$ python3 -q
>>> import numpy as np
>>> np.set_printoptions(suppress=True, linewidth=160)
>>> feats = np.load("out11.npy")
>>> feats
array([[ 2.46, -2.16, -1.78],
       [ 4.83, -2.03, -1.4 ],
       [ 0.72,  2.  , -0.21],
       [ 2.77, -2.23, -2.26],
       [ 4.63, -2.8 , -2.38],
       [ 2.22,  2.01, -1.02],
       [ 3.59, -1.68, -2.05],
       [ 2.79, -3.  , -1.85],
       [ 4.36, -1.  , -1.05],
       [ 1.24, -3.28, -1.44],
       [ 3.61, -0.24, -4.  ],
       [-0.41,  4.16, -2.69],
       [ 4.73, -2.36, -0.54],
       [ 2.64,  3.17, -2.42],
       [ 5.2 , -1.78, -1.59],
       [ 2.32, -1.27, -0.99],
       [ 2.35,  3.3 , -1.94],
       [ 2.52, -2.27, -0.52],
       [ 6.52, -2.8 , -2.11],
       [ 3.26, -3.61, -2.28]])
>>> G = np.cov(feats, rowvar=False)
>>> np.round(np.median(feats, axis=0), 2)
array([ 2.78, -1.9 , -1.82])
>>> np.round(np.linalg.eigvalsh(G)[::-1], 2)
array([6.98, 1.63, 0.74])
>>> np.argsort(-feats.std(axis=0).round(6), kind="stable")
array([1, 0, 2])
>>> np.argwhere(np.triu(np.abs(np.corrcoef(feats.T)) > 0.8, 1))
array([], shape=(0, 2), dtype=int64)
>>> G.round(2)
array([[ 2.67, -2.16, -0.11],
       [-2.16,  5.89, -0.2 ],
       [-0.11, -0.2 ,  0.78]])
>>> low = np.linalg.cholesky(G)
>>> low.round(2)
array([[ 1.63,  0.  ,  0.  ],
       [-1.32,  2.04,  0.  ],
       [-0.06, -0.14,  0.87]])
>>> np.linalg.eigvalsh(G).min() > 0
np.True_
>>> np.round(np.diag(low) ** 2, 2)
array([2.67, 4.15, 0.75])
>>> np.round(low @ low.T, 2)
array([[ 2.67, -2.16, -0.11],
       [-2.16,  5.89, -0.2 ],
       [-0.11, -0.2 ,  0.78]])
>>> A2 = np.c_[feats[:, :2] @ np.array([[0, -3], [2, -2]]), np.array([9, 4, 6, 2, 4, 1, 7, 8, 4, 5, 8, 1, 2, 1, 3, 5, 4, 9, 8, 7])]
>>> A2.round(2)
array([[ -4.32,  -3.06,   9.  ],
       [ -4.06, -10.43,   4.  ],
       [  4.  ,  -6.16,   6.  ],
       [ -4.46,  -3.85,   2.  ],
       [ -5.6 ,  -8.29,   4.  ],
       [  4.02, -10.68,   1.  ],
       [ -3.36,  -7.41,   7.  ],
       [ -6.  ,  -2.37,   8.  ],
       [ -2.  , -11.08,   4.  ],
       [ -6.56,   2.84,   5.  ],
       [ -0.48, -10.35,   8.  ],
       [  8.32,  -7.09,   1.  ],
       [ -4.72,  -9.47,   2.  ],
       [  6.34, -14.26,   1.  ],
       [ -3.56, -12.04,   3.  ],
       [ -2.54,  -4.42,   5.  ],
       [  6.6 , -13.65,   4.  ],
       [ -4.54,  -3.02,   9.  ],
       [ -5.6 , -13.96,   8.  ],
       [ -7.22,  -2.56,   7.  ]])
>>> np.round(np.linalg.norm(np.linalg.qr(feats)[0].T @ A2, axis=0) ** 2 / ((A2 ** 2).sum(axis=0) + 1e-12), 2)
array([1.  , 1.  , 0.76])
>>> np.round(np.linalg.norm(A2 - feats @ np.linalg.lstsq(feats, A2)[0], axis=0), 2) + 0
array([ 0.  ,  0.  , 12.25])
